% python3 -q
>>> import numpy as np
>>> np.set_printoptions(precision=3, suppress=True, linewidth=100, sign=" ")
>>> tidy = lambda a: np.round(a, 3) + 0
>>> m1 = np.load("case16.npy")
>>> print(m1)
[[ 5  2 -3 -3  1 -2]
 [ 2  4 -2  2 -2  0]
 [-3 -2  2  1  0  1]
 [-3  2  1  5 -3  2]
 [ 1 -2  0 -3  2 -1]
 [-2  0  1  2 -1  1]]
>>> print(tidy(np.trace(np.linalg.pinv(m1) @ m1)))
2.0
>>> print(tidy(m1 @ np.linalg.pinv(m1) @ m1))
[[ 5.  2. -3. -3.  1. -2.]
 [ 2.  4. -2.  2. -2.  0.]
 [-3. -2.  2.  1.  0.  1.]
 [-3.  2.  1.  5. -3.  2.]
 [ 1. -2.  0. -3.  2. -1.]
 [-2.  0.  1.  2. -1.  1.]]
>>> print(np.linalg.lstsq(m1[:-1].T, m1[-1])[2])
2
>>> w, evecs = np.linalg.eigh(m1)
>>> print(tidy(w))
[  0.   0.   0.   0.   8.  11.]
>>> print(tidy(np.linalg.eigvalsh(m1 @ m1)))
[   0.    0.    0.    0.   64.  121.]
>>> print(tidy(evecs @ np.diag(w) @ evecs.T))
[[ 5.  2. -3. -3.  1. -2.]
 [ 2.  4. -2.  2. -2.  0.]
 [-3. -2.  2.  1.  0.  1.]
 [-3.  2.  1.  5. -3.  2.]
 [ 1. -2.  0. -3.  2. -1.]
 [-2.  0.  1.  2. -1.  1.]]
>>> print(tidy(np.linalg.svd(m1, compute_uv=False)))
[ 11.   8.   0.   0.   0.   0.]
>>> left, sigma, vt = np.linalg.svd(m1)
>>> print(tidy(sigma))
[ 11.   8.   0.   0.   0.   0.]
>>> print(np.argmax(sigma[:-1] / (sigma[1:] + 1e-6)) + 1)
2
>>> out = left[:, :2] @ np.diag(sigma[:2]) @ vt[:2]
>>> print(tidy(np.linalg.norm(m1 - out, 2)), tidy(sigma[2]))
0.0 0.0
>>> print(tidy(np.abs(m1 - out).max()))
0.0
>>> out = np.array([[-4, 0, 5],
...     [-3, 5, -5],
...     [-3, -4, -1],
...     [5, 0, 4],
...     [-4, -3, -3],
...     [3, 0, -1]])
>>> print(np.linalg.matrix_rank(np.vstack([m1, out.T])))
5
>>> left, sigma, vt = np.linalg.svd(m1)
>>> evecs = vt[:(sigma > 1e-8).sum()]
>>> rng = np.random.default_rng(994085)
>>> x = m1[5] + 5 * m1[2] + rng.integers(2) * np.eye(6)[4]
>>> print(x)
[-17. -10.  11.   7.  -1.   6.]
>>> print(np.allclose(evecs.T @ evecs @ x, x))
True
>>> print(tidy(np.linalg.norm(x - evecs.T @ evecs @ x)))
0.0
>>> print(tidy(np.diag(evecs.T @ evecs)))
[ 0.489  0.5    0.216  0.489  0.216  0.091]
>>> print(np.linalg.matrix_rank(np.vstack([m1, x])))
2
>>> J = np.load("data.npy")
>>> print(J)
[[ 6. -6.  0.  0.  4.  4.  4. -4.]
 [-6. 11.  0.  0. -6. -6. -6.  6.]
 [ 0.  0.  2.  0.  0.  0.  0.  0.]
 [ 0.  0.  0.  2.  0.  0.  0.  0.]
 [ 4. -6.  0.  0.  6.  4.  4. -4.]
 [ 4. -6.  0.  0.  4.  6.  4. -4.]
 [ 4. -6.  0.  0.  4.  4.  6. -4.]
 [-4.  6.  0.  0. -4. -4. -4.  6.]]
>>> x = np.array([1, -1, 2, 3, 3, 8, -5, -6])
>>> target = J @ x
>>> beta, lr = np.zeros(8), 1 / np.linalg.norm(J, 2) ** 2
>>> for i in range(8):
...     beta -= lr * J.T @ (J @ beta - target)
...     if i % 2 == 0: print(i, round(np.linalg.norm(J @ beta - target), 3))
... 
0 21.818
2 21.636
4 21.457
6 21.278
>>> print(tidy(beta))
[ 1.967 -2.934  0.066  0.098  2.033  2.197  1.77  -2.131]
>>> T = np.stack([J, -1 * J, J[::-1]])
>>> print((T @ J.T).shape)
(3, 8, 8)
>>> print(tidy(np.linalg.norm(T, axis=(1, 2))))
[ 31.448  31.448  31.448]
>>> print(np.einsum("bij,cij->bc", T, T))
[[ 989. -989. -660.]
 [-989.  989.  660.]
 [-660.  660.  989.]]
>>> feats = np.loadtxt("run4.csv", delimiter=",")
>>> print(feats)
[[ 1.  5.  0.]
 [ 5.  0.  5.]
 [ 0.  5.  3.]]
>>> w, evecs = np.linalg.eig(feats)
>>> print(tidy(np.sort(np.linalg.eigvals(np.linalg.inv(feats)))))
[-0.161  0.121  0.51 ]
>>> print(tidy(np.sort(np.linalg.eigvals(feats @ feats))))
[  3.845  38.368  67.787]
>>> th = np.radians(180)
>>> r_ = np.eye(3)
>>> r_[0, 0] = r_[2, 2] = np.cos(th)
>>> r_[0, 2], r_[2, 0] = -np.sin(th), np.sin(th)
>>> print(tidy(r_))
[[-1.  0.  0.]
 [ 0.  1.  0.]
 [ 0.  0. -1.]]
>>> out = feats @ r_.T
>>> print(np.abs(out - feats).max(axis=0))
[ 10.   0.  10.]
>>> print(tidy(np.linalg.det(r_)), np.trace(r_))
1.0 -1.0
>>> print(tidy(out))
[[-1.  5.  0.]
 [-5.  0. -5.]
 [ 0.  5. -3.]]
>>> print(tidy(np.linalg.svd(feats, compute_uv=False)), tidy(np.linalg.svd(out, compute_uv=False)))
[ 8.233  6.194  1.961] [ 8.233  6.194  1.961]
>>> w, evecs = np.linalg.eigh(feats)
>>> print(tidy(w))
[-6.194  1.961  8.233]
>>> print(np.abs(evecs[:, -1]).round(6).argmax())
1
>>> print(w.sum(), np.trace(feats))
4.0 4.0
>>> w, evecs = np.linalg.eigh(feats)
>>> x = np.array([0, 1, 0])
>>> print(tidy(np.linalg.eigvalsh(feats[1:, 1:])))
[-3.72  6.72]
>>> print(tidy(evecs * np.abs(w) @ evecs.T))
[[ 4.364  0.16   2.632]
 [ 0.16   6.965  1.213]
 [ 2.632  1.213  5.06 ]]
>>> print(np.abs(feats).sum(axis=1).max(), tidy(np.abs(w).max()))
10.0 8.233
>>> A = np.load("a.npy")
>>> print(A)
[[ 2  0  2  0  0]
 [ 0  0  0  3  0]
 [ 1  0  2  0  2]
 [ 0  1  0  1  0]
 [ 2  0  0  0  1]]
>>> print(A.mean(axis=0))
[ 1.   0.2  0.8  0.8  0.6]
>>> print(A.shape)
(5, 5)
>>> np.linalg.rank(A)
Traceback (most recent call last):
  File "<python-input-69>", line 1, in <module>
    np.linalg.rank(A)
    ^^^^^^^^^^^^^^
AttributeError: module 'numpy.linalg' has no attribute 'rank'
>>> A[:, 5]
Traceback (most recent call last):
  File "<python-input-70>", line 1, in <module>
    A[:, 5]
    ~^^^^^^
IndexError: index 5 is out of bounds for axis 1 with size 5
>>> np.zeros(5, 5)
Traceback (most recent call last):
  File "<python-input-71>", line 1, in <module>
    np.zeros(5, 5)
    ~~~~~~~~^^^^^^
TypeError: Cannot interpret '5' as a data type
>>> print(np.count_nonzero(A))
10
>>> print(np.abs(A).max())
3
>>> print(np.unravel_index(np.abs(A).argmax(), A.shape))
(np.int64(1), np.int64(3))
>>> out = A + rng.integers(-2, 3, (5, 2)) @ rng.integers(-2, 3, (2, 5))
>>> print(out)
[[ 2 -1  3  2 -1]
 [-2  0 -1  4  0]
 [ 3 -2  5  3  0]
 [-4  1 -2  3  0]
 [ 4  0  1 -1  1]]
>>> print(out - A)
[[ 0 -1  1  2 -1]
 [-2  0 -1  1  0]
 [ 2 -2  3  3 -2]
 [-4  0 -2  2  0]
 [ 2  0  1 -1  0]]
>>> q = out.astype(float).copy()
>>> for j in range(5):
...     q[:, j] -= q[:, :j] @ (q[:, :j].T @ q[:, j])
...     q[:, j] /= np.linalg.norm(q[:, j])
... 
>>> print(tidy(q.T @ q))
[[ 1.  0.  0.  0.  0.]
 [ 0.  1.  0.  0.  0.]
 [ 0.  0.  1.  0.  0.]
 [ 0.  0.  0.  1.  0.]
 [ 0.  0.  0.  0.  1.]]
>>> print(tidy(np.sort(np.linalg.eigvals(A).real)))
[-1.303  0.433  0.433  2.303  4.134]
>>> print(np.flatnonzero(np.linalg.matrix_power((A != 0) + (A.T != 0) + np.eye(5), 5)[4]))
[ 0  2  4]
>>> print((A != 0).astype(int))
[[ 1  0  1  0  0]
 [ 0  0  0  1  0]
 [ 1  0  1  0  1]
 [ 0  1  0  1  0]
 [ 1  0  0  0  1]]
>>> print((np.linalg.matrix_power((A != 0) + (A.T != 0) + np.eye(5), 5) > 0).astype(int))
[[ 1  0  1  0  1]
 [ 0  1  0  1  0]
 [ 1  0  1  0  1]
 [ 0  1  0  1  0]
 [ 1  0  1  0  1]]
